$ python3 -q
>>> import numpy as np
>>> import numpy.linalg as la
>>> np.set_printoptions(precision=2, suppress=True, linewidth=140)
>>> def rnd(a):
...     return np.round(a, 2) + 0
... 
>>> J = np.loadtxt("mat.csv", delimiter=",")
>>> print(J)
[[ 0.  0.  1.  0.  1. -1.  4.]
 [ 0.  1.  0. -1.  1. -2.  2.]
 [-1.  2. -2.  5.  1. -2.  1.]
 [ 0.  0.  0.  0.  0.  0.  0.]
 [ 0.  0.  0.  0.  0.  0.  0.]
 [ 0.  1. -2.  2.  1. -1.  2.]
 [ 0.  1.  0. -1.  1. -2.  2.]
 [ 0.  1. -1.  1.  0.  1.  2.]
 [-2.  0. -2.  1.  0. -2.  0.]
 [ 1.  1.  2.  2.  0.  1. -1.]
 [ 1.  3.  0.  1.  3. -1.  0.]
 [ 0.  0.  0.  0.  0.  0.  0.]
 [-1.  2.  0.  0.  2. -2. -2.]
 [-1.  2. -2.  5.  1. -2.  1.]
 [ 0.  0.  1. -1. -1.  2.  0.]
 [ 0.  1.  1. -2.  0.  0.  2.]
 [ 0.  1.  0. -1.  1. -2.  2.]
 [ 1. -1.  4.  2.  0.  1. -1.]]
>>> vec = np.array([1, 0, 1, 3, 3, 1, 0])
>>> rhs = J @ vec
>>> print(rhs)
[ 3. -2. 13.  0.  0.  6. -2.  3. -3. 10. 12.  0.  3. 13. -3. -5. -2. 12.]
>>> rng = np.random.default_rng(26801)
>>> rhs = rhs + 0.3 * rng.normal(size=18)
>>> print(rnd(rhs))
[ 3.2  -1.82 13.06  0.02  0.17  6.43 -1.97  2.85 -3.05  9.98 11.7  -0.23  2.81 13.73 -3.2  -5.18 -1.45 12.07]
>>> coef, *_ = la.lstsq(J, rhs)
>>> print(coef.round())
[ 1. -0.  1.  3.  3.  1.  0.]
>>> print([round(float(la.norm(la.solve(J.T @ J + lam * np.eye(7), J.T @ rhs))), 2) for lam in (0, 1, 10, 100)])
[4.52, 4.1, 3.21, 1.39]
>>> print(rnd(la.norm(rhs - J @ coef)))
0.75
>>> lab = J[:, 5] > np.median(J[:, 5])
>>> f = J[lab].mean(axis=0) - J[~lab].mean(axis=0)
>>> print(rnd(f))
[ 0.65 -1.05  1.58 -0.85 -1.32  2.33 -0.95]
>>> print(((J - J.mean(axis=0)) @ f > 0).astype(int))
[0 0 0 1 1 0 0 1 0 1 0 1 0 0 1 1 0 1]
>>> cen = J - J.mean(axis=0)
>>> left, sig, vt = la.svd(cen, full_matrices=False)
>>> print(rnd(sig ** 2 / (sig ** 2).sum()))
[0.43 0.27 0.13 0.1  0.05 0.01 0.01]
>>> print(rnd(np.abs(vt[-1])))
[0.61 0.2  0.07 0.01 0.64 0.41 0.09]
>>> print(np.abs(vt[0]).argmax())
3
>>> print(np.abs(left[:, 0]).argmax())
2
>>> print((np.sign(left[:, 0]) == np.sign(left[0, 0])).astype(int))
[1 1 0 1 1 0 1 0 0 1 0 1 0 0 1 1 1 1]
>>> gram = np.cov(J, rowvar=False)
>>> print(rnd(J.std(axis=0)))
[0.74 0.96 1.49 1.88 0.89 1.29 1.44]
>>> print(rnd(la.eigvalsh(gram)[::-1]))
[5.3  3.3  1.67 1.28 0.67 0.14 0.07]
>>> print(np.argwhere(np.triu(np.abs(np.corrcoef(J.T)) > 0.8, 1)))
[]
>>> print(np.median(J, axis=0))
[ 0.   1.   0.   0.   0.5 -1.   0.5]
>>> print(rnd(np.polyfit(J[:, 1], J[:, 2], 1)))
[-0.73  0.61]
>>> print(np.argsort(-J.std(axis=0).round(6), kind="stable"))
[3 2 6 5 1 4 0]
>>> print(rnd(np.corrcoef(J[:, 1], J[:, 2])[0, 1]))
-0.47
